$ python -q
>>> import numpy as np
>>> np.set_printoptions(precision=2, suppress=True, linewidth=120, sign=" ")
>>> def rnd(a):
...     return np.round(a, 2) + 0
... 
>>> X = 4 * np.eye(9) + np.eye(9, k=1)
>>> X
array([[ 4.,  1.,  0.,  0.,  0.,  0.,  0.,  0.,  0.],
       [ 0.,  4.,  1.,  0.,  0.,  0.,  0.,  0.,  0.],
       [ 0.,  0.,  4.,  1.,  0.,  0.,  0.,  0.,  0.],
       [ 0.,  0.,  0.,  4.,  1.,  0.,  0.,  0.,  0.],
       [ 0.,  0.,  0.,  0.,  4.,  1.,  0.,  0.,  0.],
       [ 0.,  0.,  0.,  0.,  0.,  4.,  1.,  0.,  0.],
       [ 0.,  0.,  0.,  0.,  0.,  0.,  4.,  1.,  0.],
       [ 0.,  0.,  0.,  0.,  0.,  0.,  0.,  4.,  1.],
       [ 0.,  0.,  0.,  0.,  0.,  0.,  0.,  0.,  4.]])
>>> # triangular, det is the product of the diagonal
>>> u = np.array([4, 5])
>>> np.polyval(u, X[7])
array([  5.,   5.,   5.,   5.,   5.,   5.,   5.,  21.,   9.])
>>> np.array([np.convolve(row, u, "same") for row in X])
array([[ 16.,  24.,   5.,   0.,   0.,   0.,   0.,   0.,   0.],
       [  0.,  16.,  24.,   5.,   0.,   0.,   0.,   0.,   0.],
       [  0.,   0.,  16.,  24.,   5.,   0.,   0.,   0.,   0.],
       [  0.,   0.,   0.,  16.,  24.,   5.,   0.,   0.,   0.],
       [  0.,   0.,   0.,   0.,  16.,  24.,   5.,   0.,   0.],
       [  0.,   0.,   0.,   0.,   0.,  16.,  24.,   5.,   0.],
       [  0.,   0.,   0.,   0.,   0.,   0.,  16.,  24.,   5.],
       [  0.,   0.,   0.,   0.,   0.,   0.,   0.,  16.,  24.],
       [  0.,   0.,   0.,   0.,   0.,   0.,   0.,   0.,  16.]])
>>> x = np.array([-2, 0, 2, 1, -1, 1, 1, -2, 2])
>>> h = np.maximum(X @ x, 0)
>>> X * (h > 1e-9)[:, None]
array([[ 0.,  0.,  0.,  0.,  0.,  0.,  0.,  0.,  0.],
       [ 0.,  4.,  1.,  0.,  0.,  0.,  0.,  0.,  0.],
       [ 0.,  0.,  4.,  1.,  0.,  0.,  0.,  0.,  0.],
       [ 0.,  0.,  0.,  4.,  1.,  0.,  0.,  0.,  0.],
       [ 0.,  0.,  0.,  0.,  0.,  0.,  0.,  0.,  0.],
       [ 0.,  0.,  0.,  0.,  0.,  4.,  1.,  0.,  0.],
       [ 0.,  0.,  0.,  0.,  0.,  0.,  4.,  1.,  0.],
       [ 0.,  0.,  0.,  0.,  0.,  0.,  0.,  0.,  0.],
       [ 0.,  0.,  0.,  0.,  0.,  0.,  0.,  0.,  4.]])
>>> np.maximum(X @ x, 0) - np.maximum(-X @ x, 0)
array([-8.,  2.,  9.,  3., -3.,  5.,  2., -6.,  8.])
>>> np.maximum(X @ (3 * x), 0)
array([  0.,   6.,  27.,   9.,   0.,  15.,   6.,   0.,  24.])
>>> data = np.array([[1.86, 1.98, -0.03, 1.16],
...     [3.03, 2.05, 0.01, 1.4],
...     [1.67, 2.34, -0.28, 1.1],
...     [1.89, 1.61, -0.08, 0.68],
...     [2.09, 1.57, 0.12, 0.86],
...     [1.92, 0.07, 0.96, -0.44],
...     [1.59, -0.24, 1.08, 0.13],
...     [2.53, 0.17, 0.95, 0.27],
...     [2.26, 0.14, 1.04, 0.06],
...     [1.81, -0.07, 0.66, 0.38],
...     [1.32, 0.8, 1.81, 0.16],
...     [1.07, 0.9, 1.55, -0.11],
...     [0.76, 1.04, 1.91, -0.17],
...     [0.92, 0.88, 1.6, -0.14],
...     [1.55, 0.77, 2.16, -0.21]])
>>> data
array([[ 1.86,  1.98, -0.03,  1.16],
       [ 3.03,  2.05,  0.01,  1.4 ],
       [ 1.67,  2.34, -0.28,  1.1 ],
       [ 1.89,  1.61, -0.08,  0.68],
       [ 2.09,  1.57,  0.12,  0.86],
       [ 1.92,  0.07,  0.96, -0.44],
       [ 1.59, -0.24,  1.08,  0.13],
       [ 2.53,  0.17,  0.95,  0.27],
       [ 2.26,  0.14,  1.04,  0.06],
       [ 1.81, -0.07,  0.66,  0.38],
       [ 1.32,  0.8 ,  1.81,  0.16],
       [ 1.07,  0.9 ,  1.55, -0.11],
       [ 0.76,  1.04,  1.91, -0.17],
       [ 0.92,  0.88,  1.6 , -0.14],
       [ 1.55,  0.77,  2.16, -0.21]])
>>> x = np.array([0, 3, 2, 2])
>>> data @ np.eye(4)[2]
array([-0.03,  0.01, -0.28, -0.08,  0.12,  0.96,  1.08,  0.95,  1.04,  0.66,  1.81,  1.55,  1.91,  1.6 ,  2.16])
>>> np.linalg.norm(data @ x) <= np.linalg.norm(data, 2) * np.linalg.norm(x) + 1e-9
np.True_
